% python3 -q
>>> import numpy as np
>>> import numpy.linalg as la
>>> np.set_printoptions(suppress=True, linewidth=200)
>>> E = np.load("arr.npy")
>>> E
array([[-5., -4.,  0.],
       [ 3., -4.,  0.],
       [ 0.,  0.,  7.]])
>>> np.round(la.det(E.T), 1)
np.float64(224.0)
>>> np.kron(np.eye(2, dtype=int), E)
array([[-5., -4.,  0., -0., -0.,  0.],
       [ 3., -4.,  0.,  0., -0.,  0.],
       [ 0.,  0.,  7.,  0.,  0.,  0.],
       [-0., -0.,  0., -5., -4.,  0.],
       [ 0., -0.,  0.,  3., -4.,  0.],
       [ 0.,  0.,  0.,  0.,  0.,  7.]])
>>> np.einsum("ii->", E)
np.float64(-2.0)
>>> round(la.eigvals(E).sum().real, 1)
np.float64(-2.0)
>>> M2 = la.inv(E)
>>> np.round(la.cond(E), 1)
np.float64(1.4)
>>> np.allclose(M2, E.T)
False
>>> M2 = E / np.sqrt((E ** 2).mean(axis=1, keepdims=True))
>>> np.round(la.norm(M2, axis=1), 1)
array([1.7, 1.7, 1.7])
>>> M2 = np.array([[-2, 1, -2], [1, 2, 2], [-1, 2, 1]])
>>> np.einsum("ik,kj->ji", E, M2)
array([[  6., -10.,  -7.],
       [-13.,  -5.,  14.],
       [  2., -14.,   7.]])
>>> J = np.loadtxt("layer15.csv", delimiter=",")
>>> J
array([[-1.9,  2. ,  1. ],
       [ 1. ,  0.1,  2. ],
       [-2. ,  2. ,  1.1]])
>>> M2 = J / np.sqrt((J ** 2).mean(axis=1, keepdims=True))
>>> la.matrix_rank(M2) == la.matrix_rank(J)
np.True_
>>> np.round(J - J.mean(axis=1, keepdims=True), 1) + 0
array([[-2.3,  1.6,  0.6],
       [ 0. , -0.9,  1. ],
       [-2.4,  1.6,  0.7]])
>>> la.matrix_rank(J - J.mean(axis=1, keepdims=True))
np.int64(2)
>>> np.round(la.norm(M2, axis=1), 1)
array([1.7, 1.7, 1.7])
>>> data = np.loadtxt("x.csv", delimiter=",")
>>> data
array([[-0.8, -1.5,  2.4, -0.8],
       [ 0.6, -1.3, -4.8,  1.6],
       [-2.2,  0.5,  1.7, -0.6],
       [-1. ,  0.6, -3.2,  1. ],
       [ 1.1,  1. ,  2.2, -0.7],
       [ 1.3, -0.9, -3.6,  1.2],
       [ 0.4,  0.8,  3. , -1. ],
       [ 0.5, -1. , -6. ,  2. ],
       [ 0.2,  1.3,  1.5, -0.5],
       [ 0.5,  0.7,  5.1, -1.7],
       [-0.6,  1.1,  1.2, -0.4],
       [ 0.2, -0.3,  1.8, -0.6],
       [ 1.7, -1.3, -4.3,  1.4],
       [ 0.8,  0.7,  0.4, -0.1],
       [ 0.9, -0.4, -0.9,  0.3],
       [ 0.1, -0.6, -2.6,  0.9],
       [-0.1, -0.8,  2.5, -0.8],
       [ 0.1,  0. , -3. ,  1. ],
       [ 0.8,  0.8, -3.3,  1.1],
       [ 0.7,  2.2, -3.1,  1. ],
       [-1.5, -1.6,  0.9, -0.3],
       [ 1.3, -0.5,  3. , -1. ],
       [-1.2, -0.2,  4.3, -1.4],
       [-0.4, -1. , -3.2,  1. ],
       [ 1. , -2. , -3.2,  1. ],
       [-0.4, -0.2, -3.8,  1.3],
       [ 0.8, -0.8, -0.1,  0. ],
       [ 0.4, -0.8, -0.7,  0.2],
       [ 1.3,  0.5, -3.2,  1.1]])
>>> cen = data - data.mean(axis=0)
>>> Uu, sigma, vt = la.svd(cen, full_matrices=False)
>>> np.abs(Uu[:, 0]).argmax()
np.int64(9)
>>> np.round((sigma ** 2).sum() ** 2 / (sigma ** 4).sum(), 1)
np.float64(1.3)
>>> sigma.round(1)
array([17.1,  5.3,  4.6,  0.1])
>>> la.matrix_rank(cen)
np.int64(4)
>>> np.abs(vt[0]).argmax()
np.int64(2)
>>> np.round(vt[0] * np.sign(vt[0, np.abs(vt[0]).argmax()]), 1)
array([-0.1,  0.1,  0.9, -0.3])
>>> np.round(np.abs(vt[-1]), 1) + 0
array([0. , 0. , 0.3, 0.9])
>>> np.round(cen.mean(axis=0), 1) + 0
array([0., 0., 0., 0.])
>>> cen = (data - data.mean(axis=0)) / data.std(axis=0)
>>> np.argwhere(np.abs(cen) > 2)
array([[ 2,  0],
       [19,  1]])
>>> c = la.lstsq(np.delete(cen, 1, axis=1), cen[:, 1])[0]
>>> np.round(1 - np.var(cen[:, 1] - np.delete(cen, 1, axis=1) @ c), 1)
np.float64(0.1)
>>> np.abs(c).argmax()
np.int64(1)
>>> P = data @ la.solve(data.T @ data, data.T)
>>> round(np.trace(P), 1)
np.float64(4.0)
>>> np.round(P @ data[:, 2], 1)
array([ 2.4, -4.8,  1.7, -3.2,  2.2, -3.6,  3. , -6. ,  1.5,  5.1,  1.2,  1.8, -4.3,  0.4, -0.9, -2.6,  2.5, -3. , -3.3, -3.1,  0.9,  3. ,  4.3, -3.2, -3.2, -3.8, -0.1, -0.7, -3.2])
>>> np.allclose(P @ P, P)
True
>>> np.round(np.diag(P), 1) + 0
array([0.1, 0.1, 0.2, 0.3, 0.1, 0.1, 0.1, 0.2, 0.1, 0.2, 0.1, 0. , 0.2, 0.1, 0. , 0.1, 0.1, 0. , 0.1, 0.3, 0.2, 0.2, 0.1, 0.2, 0.3, 0.2, 0.1, 0.1, 0.2])
>>> Uu, sigma, vt = la.svd(data)
>>> np.argmax(sigma[:-1] / (sigma[1:] + 1e-6)) + 1
np.int64(3)
>>> M2 = Uu[:, :3] @ np.diag(sigma[:3]) @ vt[:3]
>>> round(float(la.norm(data - M2, 2)), 1), np.round(sigma[3], 1)
(0.1, np.float64(0.1))
>>> M = np.array([[1, 0, 0, 0], [0, 4, 0, 0], [0, 0, -4, 0], [0, 0, 0, 2]])
>>> ev, evecs = la.eigh(M)
>>> np.abs(evecs[:, -1]).round(6).argmax()
np.int64(1)
>>> (ev > 1e-8).sum(), (ev < -1e-8).sum()
(np.int64(3), np.int64(1))
>>> np.unique(ev.round(6) + 0, return_counts=True)[1]
array([1, 1, 1, 1])
>>> vec = np.array([2, -2, -3, -1])
>>> rhs = M @ vec
>>> rhs
array([ 2, -8, 12, -2])
>>> np.round(la.solve(M, -3 * rhs), 1)
array([-6.,  6.,  9.,  3.])
>>> np.round(la.solve(M, rhs + M[:, 0]), 1)
array([ 3., -2., -3., -1.])
>>> M2 = la.inv(M)
>>> np.round(la.cond(M), 1)
np.float64(4.0)
>>> round(la.slogdet(M)[0], 1)
np.float64(-1.0)
>>> np.round(la.inv(M2), 1)
array([[ 1.,  0.,  0.,  0.],
       [ 0.,  4.,  0.,  0.],
       [-0., -0., -4., -0.],
       [ 0.,  0.,  0.,  2.]])
